>>> import numpy as np
>>> import numpy.linalg as la
>>> np.set_printoptions(precision=2, suppress=True, linewidth=160, sign=" ")
>>> arr = np.array([[0, 0, 0, 1, 0, 0],
...     [1, 0, 0, 0, 0, 0],
...     [0, 1, 0, 0, 0, 0],
...     [0, 0, 1, 0, 0, 0],
...     [0, 0, 0, 0, 1, 0],
...     [0, 0, 0, 0, 0, 1]])
>>> print(arr)
[[ 0  0  0  1  0  0]
 [ 1  0  0  0  0  0]
 [ 0  1  0  0  0  0]
 [ 0  0  1  0  0  0]
 [ 0  0  0  0  1  0]
 [ 0  0  0  0  0  1]]
>>> # splits into 3 blocks
>>> print(np.sort(np.abs(la.eigvals(arr))))
[ 1.  1.  1.  1.  1.  1.]
>>> print(np.allclose(arr, arr.T))
False
>>> print(np.round(np.abs(la.eigvals(arr)).max(), 2))
1.0
>>> print(la.matrix_power(arr, 4))
[[ 1  0  0  0  0  0]
 [ 0  1  0  0  0  0]
 [ 0  0  1  0  0  0]
 [ 0  0  0  1  0  0]
 [ 0  0  0  0  1  0]
 [ 0  0  0  0  0  1]]
>>> Q, V = la.qr(arr[:, :4])[0], la.qr(arr[:, 4:])[0]
>>> sig = la.svd(Q.T @ V, compute_uv=False)
>>> print(round(la.norm(Q @ Q.T - V @ V.T, 2), 2))
1.0
>>> feats = np.load("case15.npy")
>>> print(feats)
[[ 1  0  0  0  0  0  0]
 [ 0  2  0  0  0  0  0]
 [ 0  0  1  0  0  0  0]
 [ 0  0  0  2  0  0  0]
 [ 0  0  0  0  0  0  0]
 [ 0  0  0  0  0  0  0]
 [ 0  0  0  0  0  0  0]]
>>> # columns 4 and 5 are equal
>>> left, sig, Vh = la.svd(feats)
>>> V = Vh[:(sig > 1e-8).sum()]
>>> rng = np.random.default_rng(57892)
>>> x0 = feats[0] + -1 * feats[1] + rng.integers(2) * np.eye(7)[4]
>>> print(x0)
[ 1. -2.  0.  0.  1.  0.  0.]
>>> print(V.T @ V)
[[ 1.  0.  0.  0.  0.  0.  0.]
 [ 0.  1.  0.  0.  0.  0.  0.]
 [ 0.  0.  1.  0.  0.  0.  0.]
 [ 0.  0.  0.  1.  0.  0.  0.]
 [ 0.  0.  0.  0.  0.  0.  0.]
 [ 0.  0.  0.  0.  0.  0.  0.]
 [ 0.  0.  0.  0.  0.  0.  0.]]
>>> print(np.diag(V.T @ V))
[ 1.  1.  1.  1.  0.  0.  0.]
>>> print((feats + feats.T) / 2)
[[ 1.  0.  0.  0.  0.  0.  0.]
 [ 0.  2.  0.  0.  0.  0.  0.]
 [ 0.  0.  1.  0.  0.  0.  0.]
 [ 0.  0.  0.  2.  0.  0.  0.]
 [ 0.  0.  0.  0.  0.  0.  0.]
 [ 0.  0.  0.  0.  0.  0.  0.]
 [ 0.  0.  0.  0.  0.  0.  0.]]
>>> print(np.allclose(feats, feats.T))
True
>>> assert feats == feats.T
Traceback (most recent call last):
  File "<python-input-25>", line 1, in <module>
    assert feats == feats.T
           ^^^^^^^^^^^^^^^^
ValueError: The truth value of an array with more than one element is ambiguous. Use a.any() or a.all()
>>> print(np.allclose(feats @ feats.T, feats.T @ feats))
True
>>> print(feats @ feats)
[[ 1  0  0  0  0  0  0]
 [ 0  4  0  0  0  0  0]
 [ 0  0  1  0  0  0  0]
 [ 0  0  0  4  0  0  0]
 [ 0  0  0  0  0  0  0]
 [ 0  0  0  0  0  0  0]
 [ 0  0  0  0  0  0  0]]
>>> print(np.trace(feats))
6
>>> print(feats @ la.pinv(feats) @ feats)
[[ 1.  0.  0.  0.  0.  0.  0.]
 [ 0.  2.  0.  0.  0.  0.  0.]
 [ 0.  0.  1.  0.  0.  0.  0.]
 [ 0.  0.  0.  2.  0.  0.  0.]
 [ 0.  0.  0.  0.  0.  0.  0.]
 [ 0.  0.  0.  0.  0.  0.  0.]
 [ 0.  0.  0.  0.  0.  0.  0.]]
>>> print(np.unique(feats.round(6), axis=0).shape)
(5, 7)
>>> print(np.abs(np.diag(la.qr(feats)[1])) > 1e-9)
[ True  True  True  True False False False]
>>> F = np.load("test9.npy")
>>> print(F)
[[ 2.3  2.   3.   0.   3.   2. ]
 [ 2.   1.3  2.   3.   1.   2. ]
 [ 2.   0.   1.3  3.   2.   0. ]
 [ 2.   1.   3.   0.3  3.   3. ]
 [ 0.   1.   2.   2.   0.3  2. ]
 [ 2.   2.   3.   0.   3.   2.3]]
>>> x0 = np.array([-3, -3, 2, 0, 0, 2])
>>> rhs = F @ x0
>>> print(rhs)
[-2.9 -1.9 -3.4  3.   5.  -1.4]
>>> print(np.round(la.solve(F, rhs), 2) + 0)
[-3. -3.  2.  0.  0.  2.]
>>> print(np.round(la.solve(F, rhs + F[:, 4]), 2) + 0)
[-3. -3.  2.  0.  1.  2.]
>>> data = np.load("dump.npy")
>>> print(data)
[[ 0.94  0.    0.    0.    0.34  0.    0.    0.    0.  ]
 [ 0.    1.    0.    0.    0.    0.    0.    0.    0.  ]
 [ 0.    0.    1.    0.    0.    0.    0.    0.    0.  ]
 [ 0.    0.    0.    1.    0.    0.    0.    0.    0.  ]
 [-0.34  0.    0.    0.    0.94  0.    0.    0.    0.  ]
 [ 0.    0.    0.    0.    0.    1.    0.    0.    0.  ]
 [ 0.    0.    0.    0.    0.    0.    1.    0.    0.  ]
 [ 0.    0.    0.    0.    0.    0.    0.    1.    0.  ]
 [ 0.    0.    0.    0.    0.    0.    0.    0.    1.  ]]
>>> # keeps lengths
>>> labels = rng.permutation(9)
>>> B = data[:, labels] * rng.choice([-1, 1], 9)
>>> print(B)
[[-0.   -0.   -0.   -0.   -0.    0.34  0.    0.   -0.94]
 [-0.   -0.   -0.   -1.   -0.    0.    0.    0.   -0.  ]
 [-0.   -0.   -0.   -0.   -0.    0.    0.    1.   -0.  ]
 [-0.   -0.   -1.   -0.   -0.    0.    0.    0.   -0.  ]
 [-0.   -0.   -0.   -0.   -0.    0.94  0.    0.    0.34]
 [-0.   -0.   -0.   -0.   -0.    0.    1.    0.   -0.  ]
 [-1.   -0.   -0.   -0.   -0.    0.    0.    0.   -0.  ]
 [-0.   -0.   -0.   -0.   -1.    0.    0.    0.   -0.  ]
 [-0.   -1.   -0.   -0.   -0.    0.    0.    0.   -0.  ]]
>>> left, _, Vh = la.svd(data.T @ B)
>>> print(labels)
[ 6  8  3  1  7  4  5  2  0]
>>> print(np.round(left @ Vh, 2) + 0)
[[ 0.  0.  0.  0.  0.  0.  0.  0. -1.]
 [ 0.  0.  0. -1.  0.  0.  0.  0.  0.]
 [ 0.  0.  0.  0.  0.  0.  0.  1.  0.]
 [ 0.  0. -1.  0.  0.  0.  0.  0.  0.]
 [ 0.  0.  0.  0.  0.  1.  0.  0.  0.]
 [ 0.  0.  0.  0.  0.  0.  1.  0.  0.]
 [-1.  0.  0.  0.  0.  0.  0.  0.  0.]
 [ 0.  0.  0.  0. -1.  0.  0.  0.  0.]
 [ 0. -1.  0.  0.  0.  0.  0.  0.  0.]]
>>> print(la.pinv(data))
[[ 0.94  0.    0.    0.   -0.34  0.    0.    0.    0.  ]
 [ 0.    1.    0.    0.    0.    0.    0.    0.    0.  ]
 [ 0.    0.    1.    0.    0.    0.    0.    0.    0.  ]
 [ 0.    0.    0.    1.    0.    0.    0.    0.    0.  ]
 [ 0.34  0.    0.    0.    0.94  0.    0.    0.    0.  ]
 [ 0.    0.    0.    0.    0.    1.    0.    0.    0.  ]
 [ 0.    0.    0.    0.    0.    0.    1.    0.    0.  ]
 [ 0.    0.    0.    0.    0.    0.    0.    1.    0.  ]
 [ 0.    0.    0.    0.    0.    0.    0.    0.    1.  ]]
>>> print(data[:, 5] @ data[:, 4])
0.0
>>> X = np.load("layer6.npy")
>>> print(X)
[[ -7.16 -11.02 -14.47  -3.59  -7.16 -18.18]
 [ -2.97  -5.85  -6.76  -1.71  -2.97  -8.83]
 [ -0.14  -1.17  -1.04  -0.64  -0.14  -1.3 ]
 [ -0.13  -1.15  -1.02  -0.63  -0.13  -1.28]
 [ -0.09  -0.99  -0.88  -0.59  -0.09  -1.08]
 [  0.02   0.55   0.63   0.68   0.02   0.56]
 [  0.07   0.91   1.16   1.26   0.07   0.98]
 [  0.18   1.32   1.83   1.97   0.18   1.51]
 [  1.52   3.82   6.66   6.46   1.52   5.34]
 [  1.66   4.02   7.08   6.82   1.66   5.68]
 [  4.64   7.98  15.41  13.55   4.64  12.63]
 [  5.78   9.37  18.36  15.81   5.78  15.14]
 [  7.72  11.67  23.3   19.48   7.72  19.39]]
>>> # looks like rank 3
>>> C2 = np.cov(X, rowvar=False)
>>> print(np.corrcoef(X.T))
[[ 1.    0.99  0.99  0.92  1.    1.  ]
 [ 0.99  1.    0.99  0.92  0.99  1.  ]
 [ 0.99  0.99  1.    0.97  0.99  0.99]
 [ 0.92  0.92  0.97  1.    0.92  0.92]
 [ 1.    0.99  0.99  0.92  1.    1.  ]
 [ 1.    1.    0.99  0.92  1.    1.  ]]
>>> print(X.std(axis=0))
[ 3.62  5.89  9.92  7.11  3.62  9.49]
>>> print(np.argsort(-X.std(axis=0).round(6), kind="stable"))
[ 2  5  3  1  0  4]
>>> print(np.polyfit(X[:, 0], X[:, 3], 1))
[ 1.8   2.99]
>>> print(np.median(X, axis=0))
[ 0.07  0.91  1.16  1.26  0.07  0.98]
>>> print(round(np.corrcoef(X[:, 0], X[:, 3])[0, 1], 2))
0.92
>>> t3 = np.stack([X, 5 * X, X[::-1]])
>>> print((t3 @ X.T).shape)
(3, 13, 13)
>>> print(np.einsum("bij,cij->bc", t3, t3))
[[  4481.63  22408.13  -2922.75]
 [ 22408.13 112040.66 -14613.77]
 [ -2922.75 -14613.77   4481.63]]
>>> print(la.matrix_rank(t3.reshape(3, -1)))
2
>>> print(la.norm(t3, axis=(1, 2)))
[  66.94  334.72   66.94]
>>> left, sig, Vh = la.svd(X)
>>> print(np.argmax(sig[:-1] / (sig[1:] + 1e-6)) + 1)
3
>>> B = left[:, :3] @ np.diag(sig[:3]) @ Vh[:3]
>>> print(round(la.norm(X - B) / la.norm(X), 2))
0.0
>>> print(la.matrix_rank(X, rtol=0.05))
2
>>> x0 = np.array([-5, 3, 2, 3, 2, 4])
>>> a = np.maximum(X @ x0, 0)
>>> print(np.tanh(X @ x0))
[-1. -1. -1. -1. -1.  1.  1.  1.  1.  1.  1.  1.  1.]
>>> print(np.maximum(X @ x0, 0) - np.maximum(-X @ x0, 0))
[-123.99  -62.59  -12.29  -12.13  -10.56    7.16   12.56   19.01   60.98   64.45  131.97  155.49  194.47]
>>> print(np.maximum(X @ (3 * x0), 0))
[   0.      0.      0.      0.      0.     21.48   37.67   57.03  182.94  193.35  395.92  466.48  583.41]
>>> print(X.T @ a)
[  3216.53   5312.29  10336.15   8926.94   3216.53   8528.83]
>>> print(a)
[   0.      0.      0.      0.      0.      7.16   12.56   19.01   60.98   64.45  131.97  155.49  194.47]
>>> print(np.allclose(X[:-1].T @ la.lstsq(X[:-1].T, X[-1])[0], X[-1]))
True
>>> print(np.abs(np.diag(la.qr(X)[1])) > 1e-9)
[ True  True  True False False False]
>>> m1 = np.load("m.npy")
>>> print(m1)
[[ 1.    0.    0.    0.  ]
 [ 0.    0.87 -0.5   0.  ]
 [ 0.    0.5   0.87  0.  ]
 [ 0.    0.    0.    1.  ]]
>>> # splits into 3 blocks
>>> print(np.unravel_index(np.abs(m1).argmax(), m1.shape))
(np.int64(0), np.int64(0))
>>> print(round(float(la.norm(m1)), 2))
2.0
>>> print(m1 - m1[0])
[[ 0.    0.    0.    0.  ]
 [-1.    0.87 -0.5   0.  ]
 [-1.    0.5   0.87  0.  ]
 [-1.    0.    0.    1.  ]]
>>> print(np.abs(m1).max())
1.0
>>> print(np.diff(m1, axis=0))
[[-1.    0.87 -0.5   0.  ]
 [ 0.   -0.37  1.37  0.  ]
 [ 0.   -0.5  -0.87  1.  ]]
>>> print(la.matrix_rank(m1))
4
>>> print(m1.sum(axis=0))
[ 1.    1.37  0.37  1.  ]
>>> x0 = np.array([0, -2, -2, 2])
>>> print(round(float(la.norm(x0)), 2), np.round(la.norm(m1 @ x0), 2))
3.46 3.46
>>> print([p for p in range(1, 25) if np.allclose(la.matrix_power(m1, p), np.eye(4))])
[12, 24]
>>> print(np.abs(la.eigvals(m1)))
[ 1.  1.  1.  1.]
>>> P = np.triu(np.array([[0, -2, 0, 0], [2, -2, -1, -1], [0, 1, 0, 1], [-2, -1, 2, 2]]), 1) + np.eye(4)
>>> B = P @ m1 @ la.inv(P)
>>> print(la.matrix_rank(B))
4
>>> C2 = m1.T @ m1
>>> print(la.eigvalsh(C2)[::-1])
[ 1.  1.  1.  1.]
>>> print(np.diag(C2))
[ 1.  1.  1.  1.]
>>> print(la.svd(m1, compute_uv=False) ** 2)
[ 1.  1.  1.  1.]
>>> print((m1 @ m1.T).shape)
(4, 4)
>>> Q = m1.astype(float).copy()
>>> for j in range(4):
...     Q[:, j] -= Q[:, :j] @ (Q[:, :j].T @ Q[:, j])
...     Q[:, j] /= la.norm(Q[:, j])
... 
>>> print(np.round(Q.T @ m1, 2) + 0)
[[ 1.  0.  0.  0.]
 [ 0.  1.  0.  0.]
 [ 0.  0.  1.  0.]
 [ 0.  0.  0.  1.]]
>>> print(Q)
[[ 1.    0.    0.    0.  ]
 [ 0.    0.87 -0.5   0.  ]
 [ 0.    0.5   0.87  0.  ]
 [ 0.    0.    0.    1.  ]]
>>> A = np.minimum.outer(np.arange(1, 6), np.arange(1, 6)) * -2
>>> print(A)
[[ -2  -2  -2  -2  -2]
 [ -2  -4  -4  -4  -4]
 [ -2  -4  -6  -6  -6]
 [ -2  -4  -6  -8  -8]
 [ -2  -4  -6  -8 -10]]
>>> # symmetric, so the eigenvalues are real
>>> labels = rng.permutation(5)
>>> print(labels)
[ 0  2  1  3  4]
>>> B = A[labels][:, labels]
>>> print(np.trace(B))
-30
>>> print(np.allclose(B, A))
False
>>> print(np.sort(np.abs(la.eigvals(B))))
[  0.54   0.71   1.17   2.9   24.69]
>>> B = np.array([[1, -1], [-1, -2], [2, 0], [0, -1], [2, 0]])
>>> print(la.matrix_rank(np.vstack([A, B.T])))
5
>>> print(np.einsum("ij,ij->i", A, A))
[  20   68  128  184  220]
>>> print(np.einsum("ik,kj->ij", A, B))
[[ -8   8]
 [-14  14]
 [-22  16]
 [-26  18]
 [-30  18]]
>>> print(np.vstack([A, B.T]).shape)
(7, 5)
>>> print(np.einsum("ij->j", A))
[-10 -18 -24 -28 -30]
